$ ipython --no-banner

In [1]: import numpy as np

In [2]: np.set_printoptions(precision=3, suppress=True, linewidth=100)

In [3]: E = np.load("layer2.npy")

In [4]: E
Out[4]: 
array([[ 0.266,  1.063,  0.148,  0.342, -0.032, -0.339, -1.314,  0.044],
       [-0.457, -2.098,  0.707,  0.668, -0.38 , -0.431, -2.633, -1.31 ],
       [ 0.445,  5.931,  0.736, -0.224, -0.862,  0.341,  3.69 ,  0.155],
       [-0.092, -3.703, -0.456, -0.331, -0.748, -0.017,  0.387, -3.683],
       [-0.138, -3.029, -0.541, -0.528, -0.675,  0.087,  1.968, -1.185],
       [-0.118, -0.415, -0.459, -0.475,  0.953, -0.05 , -0.215, -0.314],
       [ 0.194, -1.64 , -1.368,  0.236,  0.537, -0.099, -1.356, -0.9  ],
       [-0.214, -1.649,  0.21 , -0.472,  0.893, -0.443,  2.868,  0.849],
       [ 0.637, -1.515, -1.305,  0.752,  0.224,  0.339,  1.376,  1.819],
       [ 0.052,  4.835, -0.141,  0.542,  0.138, -0.257,  0.357,  0.772],
       [ 0.31 ,  2.727,  0.021,  0.372,  0.974,  0.033, -0.24 ,  2.52 ],
       [-0.25 , -2.579,  0.149,  0.762, -0.392, -0.315, -2.94 ,  0.787],
       [-0.142,  1.671,  1.017, -0.164, -0.154, -0.143, -1.02 ,  0.937],
       [-0.274,  1.025,  0.581,  0.441, -0.1  , -0.174, -0.021,  3.1  ],
       [-0.337,  3.429, -0.373,  0.502,  1.317, -0.14 , -3.449,  0.639],
       [-0.526,  0.431, -1.186,  0.498, -0.431,  0.185, -0.136,  1.969],
       [-0.301, -3.429,  1.136, -0.668,  0.593,  0.025, -1.632,  3.003],
       [ 0.148, -1.489, -0.686,  0.493,  0.556, -0.001,  1.263, -3.513],
       [-0.157, -3.791,  2.709, -0.406,  0.926, -0.122, -2.54 ,  3.273],
       [-0.532, -2.724, -1.599,  0.427, -0.482,  0.499,  1.352, -0.129],
       [-0.66 ,  2.775,  0.39 ,  1.523, -0.151, -0.251,  1.871,  3.165],
       [-0.034, -1.009, -1.303,  0.46 ,  1.325, -0.831,  0.362, -1.784],
       [-0.333, -0.278, -0.426,  0.132, -0.808,  0.41 ,  0.445,  3.341],
       [-0.082,  2.376, -1.11 , -0.836, -0.834, -0.244,  0.582,  1.183],
       [ 0.033, -2.938,  0.039, -0.406, -0.35 ,  0.018, -2.495, -1.748],
       [ 0.202, -4.007, -2.027, -0.157, -0.592,  0.055,  1.783, -0.354],
       [-0.507, -6.797, -1.368,  0.546, -0.167, -0.083,  1.175,  0.878],
       [-0.053,  0.859,  0.16 ,  0.168,  1.097, -0.157, -1.744,  1.94 ],
       [ 0.294, -0.477, -0.383, -0.692,  0.394,  0.288,  0.672,  1.052],
       [ 0.324, -2.364,  0.253, -0.791, -0.697,  0.206, -2.081,  3.592],
       [-0.584, -3.976,  0.61 , -0.395,  0.002,  0.354, -0.09 , -1.198],
       [-0.125, -4.044,  0.746,  0.143, -1.211, -0.023, -0.155,  2.839],
       [-0.103, -2.551,  1.695, -0.534, -0.481,  0.091, -1.414, -3.02 ],
       [ 0.401,  0.873, -0.264, -0.207,  0.508,  0.133,  1.173, -3.139],
       [ 0.207, -4.488, -0.272, -0.065, -0.088, -0.216,  0.234,  1.354],
       [-0.264, -4.362,  1.263,  0.411, -1.562,  0.142, -1.429,  5.16 ],
       [ 0.038,  2.365,  2.21 , -0.743, -0.472,  0.173, -1.   ,  3.015],
       [ 0.1  ,  0.038, -0.112,  0.863, -0.562, -0.341,  1.966,  1.006],
       [-0.256, -5.764,  0.189,  0.449,  0.274, -0.118,  3.124, -0.745],
       [-0.13 , -4.655,  0.564, -0.012, -0.523,  0.146,  0.663,  2.583],
       [-0.845,  4.86 , -0.388, -0.426, -1.089, -0.29 , -0.521, -2.177],
       [-0.443,  5.795,  0.285,  0.692,  0.995,  0.086, -0.557, -0.868],
       [-0.396, -0.328, -0.02 , -0.524,  0.861,  0.122,  1.368, -0.326],
       [-0.077, -0.527,  0.276,  0.164, -0.384,  0.077, -1.273,  1.651],
       [-1.198, -3.708,  0.684, -1.359,  0.123,  0.401,  0.975,  1.134],
       [-0.501,  0.787, -0.329, -0.159, -0.399,  0.287,  0.291,  0.914],
       [ 0.157, -1.894,  1.657, -0.475,  0.878, -0.188, -2.169,  1.327],
       [ 0.877,  0.114, -1.805,  0.264,  0.043, -0.732, -0.313,  3.21 ],
       [-0.396,  6.366,  1.466,  0.066,  0.421,  0.513,  1.061,  0.505],
       [-0.079, -4.27 , -0.586,  0.289,  0.333,  0.232, -1.942,  3.674],
       [ 0.068, -0.81 ,  0.232,  0.052,  0.002, -0.29 ,  1.092,  1.365]])

In [5]: Xs = (E - E.mean(axis=0)) / E.std(axis=0)

In [6]: np.argwhere(np.abs(Xs) > 2)
Out[6]: 
array([[ 2,  1],
       [ 2,  6],
       [ 3,  7],
       [ 8,  0],
       [14,  6],
       [17,  7],
       [18,  2],
       [20,  3],
       [21,  5],
       [25,  2],
       [35,  4],
       [35,  7],
       [36,  2],
       [41,  1],
       [44,  0],
       [44,  3],
       [47,  0],
       [47,  5],
       [48,  1]])

In [7]: Xs.std(axis=0)
Out[7]: array([1., 1., 1., 1., 1., 1., 1., 1.])

In [8]: c = np.linalg.lstsq(np.delete(Xs, 6, axis=1), Xs[:, 6])[0]

In [9]: c
Out[9]: array([ 0.019,  0.093, -0.295,  0.017, -0.109,  0.194, -0.144])

In [10]: data = np.load("a.npy")

In [11]: data
Out[11]: 
array([[ 1.   ,  2.016, -0.492, -0.984, -2.492, -0.492, -1.   , -0.492,  2.016, -0.984],
       [ 1.   ,  3.804,  0.402,  0.804, -1.598,  0.402, -1.   ,  0.402,  3.804,  0.804],
       [ 1.   ,  0.198, -1.401, -2.802, -3.401, -1.401, -1.   , -1.401,  0.198, -2.802],
       [ 1.   ,  3.962,  0.481,  0.962, -1.519,  0.481, -1.   ,  0.481,  3.962,  0.962],
       [ 1.   , -1.132, -2.066, -4.132, -4.066, -2.066, -1.   , -2.066, -1.132, -4.132],
       [ 1.   ,  3.576,  0.288,  0.576, -1.712,  0.288, -1.   ,  0.288,  3.576,  0.576],
       [ 1.   , -2.58 , -2.79 , -5.58 , -4.79 , -2.79 , -1.   , -2.79 , -2.58 , -5.58 ],
       [ 1.   ,  0.884, -1.058, -2.116, -3.058, -1.058, -1.   , -1.058,  0.884, -2.116],
       [ 1.   , -0.872, -1.936, -3.872, -3.936, -1.936, -1.   , -1.936, -0.872, -3.872],
       [ 1.   , -1.233, -2.116, -4.233, -4.116, -2.116, -1.   , -2.116, -1.233, -4.233],
       [ 1.   ,  1.978, -0.511, -1.022, -2.511, -0.511, -1.   , -0.511,  1.978, -1.022],
       [ 1.   ,  3.215,  0.108,  0.215, -1.892,  0.108, -1.   ,  0.108,  3.215,  0.215],
       [ 1.   ,  2.431, -0.285, -0.569, -2.285, -0.285, -1.   , -0.285,  2.431, -0.569],
       [ 1.   ,  1.354, -0.823, -1.646, -2.823, -0.823, -1.   , -0.823,  1.354, -1.646],
       [ 1.   ,  3.071,  0.036,  0.071, -1.964,  0.036, -1.   ,  0.036,  3.071,  0.071],
       [ 1.   ,  1.58 , -0.71 , -1.42 , -2.71 , -0.71 , -1.   , -0.71 ,  1.58 , -1.42 ]])

In [12]: # rank 3

In [13]: Uu, sv, Vh = np.linalg.svd(data)

In [14]: V = Vh[:(sv > 1e-8).sum()]

In [15]: rng = np.random.default_rng(554)

In [16]: vec = data[11] + -2 * data[12] + rng.integers(2) * np.eye(10)[4]

In [17]: vec
Out[17]: array([-1.   , -1.647,  0.678,  1.353,  3.678,  0.678,  1.   ,  0.678, -1.647,  1.353])

In [18]: V.T @ V
Out[18]: 
array([[ 0.071,  0.107,  0.036, -0.107, -0.107,  0.036, -0.071,  0.036,  0.107, -0.107],
       [ 0.107,  0.411,  0.054,  0.089, -0.161,  0.054, -0.107,  0.054,  0.411,  0.089],
       [ 0.036,  0.054,  0.268, -0.054,  0.196,  0.268, -0.036,  0.268,  0.054, -0.054],
       [-0.107,  0.089, -0.054,  0.411,  0.161, -0.054,  0.107, -0.054,  0.089,  0.411],
       [-0.107, -0.161,  0.196,  0.161,  0.411,  0.196,  0.107,  0.196, -0.161,  0.161],
       [ 0.036,  0.054,  0.268, -0.054,  0.196,  0.268, -0.036,  0.268,  0.054, -0.054],
       [-0.071, -0.107, -0.036,  0.107,  0.107, -0.036,  0.071, -0.036, -0.107,  0.107],
       [ 0.036,  0.054,  0.268, -0.054,  0.196,  0.268, -0.036,  0.268,  0.054, -0.054],
       [ 0.107,  0.411,  0.054,  0.089, -0.161,  0.054, -0.107,  0.054,  0.411,  0.089],
       [-0.107,  0.089, -0.054,  0.411,  0.161, -0.054,  0.107, -0.054,  0.089,  0.411]])

In [19]: np.linalg.matrix_rank(np.vstack([data, vec]))
Out[19]: np.int64(4)

In [20]: w1 = np.array([[0, 1],
    ...:     [0, 3],
    ...:     [3, 0],
    ...:     [2, 3],
    ...:     [2, 2],
    ...:     [1, 0],
    ...:     [3, 1],
    ...:     [1, 0],
    ...:     [3, 2],
    ...:     [1, 0]])

In [21]: c = np.array([4, 5])

In [22]: act = np.maximum(data @ w1 + c, 0)

In [23]: np.linalg.matrix_rank(act)
Out[23]: np.int64(2)

In [24]: print((act > 0).mean(axis=0))
[0.375 0.625]

In [25]: (act > 0).astype(int)
Out[25]: 
array([[0, 1],
       [1, 1],
       [0, 0],
       [1, 1],
       [0, 0],
       [1, 1],
       [0, 0],
       [0, 0],
       [0, 0],
       [0, 0],
       [0, 1],
       [1, 1],
       [1, 1],
       [0, 1],
       [1, 1],
       [0, 1]])

In [26]: C = np.array([[1, -9], [-6, -7]])

In [27]: print((act @ C).round(6).argmax(axis=1))
[0 0 0 0 0 0 0 0 0 0 0 0 0 0 0 0]
